In [1]: import numpy as np

In [2]: import numpy.linalg as la

In [3]: np.set_printoptions(precision=3, suppress=True, linewidth=100)

In [4]: M2 = np.array([[1]])

In [5]: Z = np.array([[-2, 0, 4, 2, -5, -3],
   ...:     [-5, 2, 5, -3, 3, 5],
   ...:     [-5, -3, 4, -2, 3, 0],
   ...:     [3, 5, 4, 2, 5, -2],
   ...:     [-4, 2, -2, -5, -5, 1],
   ...:     [1, 1, -2, 3, -2, 2]])

In [6]: X = np.block([[M2, np.array([[0, -2, 0, 1, -2, -1]])], [np.zeros((6, 1)), Z]])

In [7]: print(X)
[[ 1.  0. -2.  0.  1. -2. -1.]
 [ 0. -2.  0.  4.  2. -5. -3.]
 [ 0. -5.  2.  5. -3.  3.  5.]
 [ 0. -5. -3.  4. -2.  3.  0.]
 [ 0.  3.  5.  4.  2.  5. -2.]
 [ 0. -4.  2. -2. -5. -5.  1.]
 [ 0.  1.  1. -2.  3. -2.  2.]]

In [8]: rng = np.random.default_rng(87965)

In [9]: labels = rng.permutation(7)

In [10]: M2 = X[:, labels] * rng.choice([-1, 1], 7)

In [11]: print(M2)
[[ 0. -1.  0.  1. -2. -2.  1.]
 [-2. -2.  4.  3.  0. -5.  0.]
 [-5.  3.  5. -5.  2.  3.  0.]
 [-5.  2.  4. -0. -3.  3.  0.]
 [ 3. -2.  4.  2.  5.  5.  0.]
 [-4.  5. -2. -1.  2. -5.  0.]
 [ 1. -3. -2. -2.  1. -2.  0.]]

In [12]: Uu, _, VT = la.svd(X.T @ M2)

In [13]: print(labels)
[1 4 3 6 2 5 0]

In [14]: print(X.sum(axis=0))
[  1. -12.   5.  13.  -2.  -3.   2.]

In [15]: print(la.svd(X, compute_uv=False))
[12.246 11.412  7.911  6.677  4.53   1.194  0.831]

In [16]: print(X.mean(axis=0))
[ 0.143 -1.714  0.714  1.857 -0.286 -0.429  0.286]

In [17]: print(X.shape)
(7, 7)

In [18]: print(X - X[0])
[[ 0.  0.  0.  0.  0.  0.  0.]
 [-1. -2.  2.  4.  1. -3. -2.]
 [-1. -5.  4.  5. -4.  5.  6.]
 [-1. -5. -1.  4. -3.  5.  1.]
 [-1.  3.  7.  4.  1.  7. -1.]
 [-1. -4.  4. -2. -6. -3.  2.]
 [-1.  1.  3. -2.  2.  0.  3.]]

In [19]: print(round(la.norm(X), 3))
20.248

In [20]: x0 = np.array([-5, 4, -4, 0, 4, -5, 2])

In [21]: target = X @ x0

In [22]: b, lr = np.zeros(7), 1 / la.norm(X, 2) ** 2

In [23]: for i in range(4):
    ...:     b -= lr * X.T @ (X @ b - target)
    ...:     if i % 1 == 0: print(i, round(la.norm(X @ b - target), 3))
    ...: 
0 22.779
1 18.586
2 15.727
3 13.587

In [24]: print(b)
[ 0.12   1.958 -2.22  -2.097  3.574 -3.573 -0.804]

In [25]: M2 = np.array([[0, 4], [2, 0], [5, 3], [0, 0], [4, 1], [3, 1], [0, 1]])

In [26]: print(np.einsum("ij,ij->i", X, X))
[11. 58. 97. 63. 83. 75. 23.]

In [27]: print(np.vstack([X, M2.T]).shape)
(9, 7)

In [28]: print(X @ M2)
[[-12.  -4.]
 [-11.  -6.]
 [ -3.  11.]
 [-24.  -8.]
 [ 54.  20.]
 [-33.  -3.]
 [ 13.   6.]]

In [29]: print(np.einsum("ij->j", X))
[  1. -12.   5.  13.  -2.  -3.   2.]

In [30]: print(np.einsum("ik,kj->ji", X, M2))
[[-12. -11.  -3. -24.  54. -33.  13.]
 [ -4.  -6.  11.  -8.  20.  -3.   6.]]

In [31]: x0 = np.array([8, 4, 9, 6, 1, 5, 6])

In [32]: target = X @ x0

In [33]: print(target)
[-25. -25.  70. -10.  96. -34.   6.]

In [34]: print(la.solve(X, X[:, 0]))
[ 1. -0.  0. -0.  0. -0. -0.]

In [35]: print(la.solve(X, target))
[8. 4. 9. 6. 1. 5. 6.]

In [36]: print(np.round(la.solve(X.T, X[5]), 3) + 0)
[0. 0. 0. 0. 0. 1. 0.]

In [37]: print(la.solve(X, target + X[:, 4]))
[8. 4. 9. 6. 2. 5. 6.]

In [38]: data = np.array([[0.6, 1.0, -0.8, -0.1, -1.8, -0.4, 1.2],
    ...:     [-2.1, 0.2, 0.0, 0.0, -0.2, -1.5, 1.4],
    ...:     [-0.1, -0.5, -0.5, -0.2, -1.1, -0.1, 0.8],
    ...:     [-0.3, 0.4, 0.6, 0.4, 1.0, 0.7, 0.5],
    ...:     [0.7, 1.2, -3.3, 1.2, 1.5, 0.6, 0.2]])

In [39]: data[0] = data[2] + 0.1 * rng.normal(size=7)

In [40]: print(data)
[[-0.159 -0.597 -0.37  -0.055 -1.013 -0.029  0.801]
 [-2.1    0.2    0.     0.    -0.2   -1.5    1.4  ]
 [-0.1   -0.5   -0.5   -0.2   -1.1   -0.1    0.8  ]
 [-0.3    0.4    0.6    0.4    1.     0.7    0.5  ]
 [ 0.7    1.2   -3.3    1.2    1.5    0.6    0.2  ]]

In [41]: print(np.abs(data).max())
3.3

In [42]: print(la.matrix_rank(data))
5

In [43]: print(data.sum(axis=1))
[-1.422 -2.2   -1.7    3.3    2.1  ]

In [44]: print(data.sum(axis=0))
[-1.959  0.703 -3.57   1.345  0.187 -0.329  3.701]
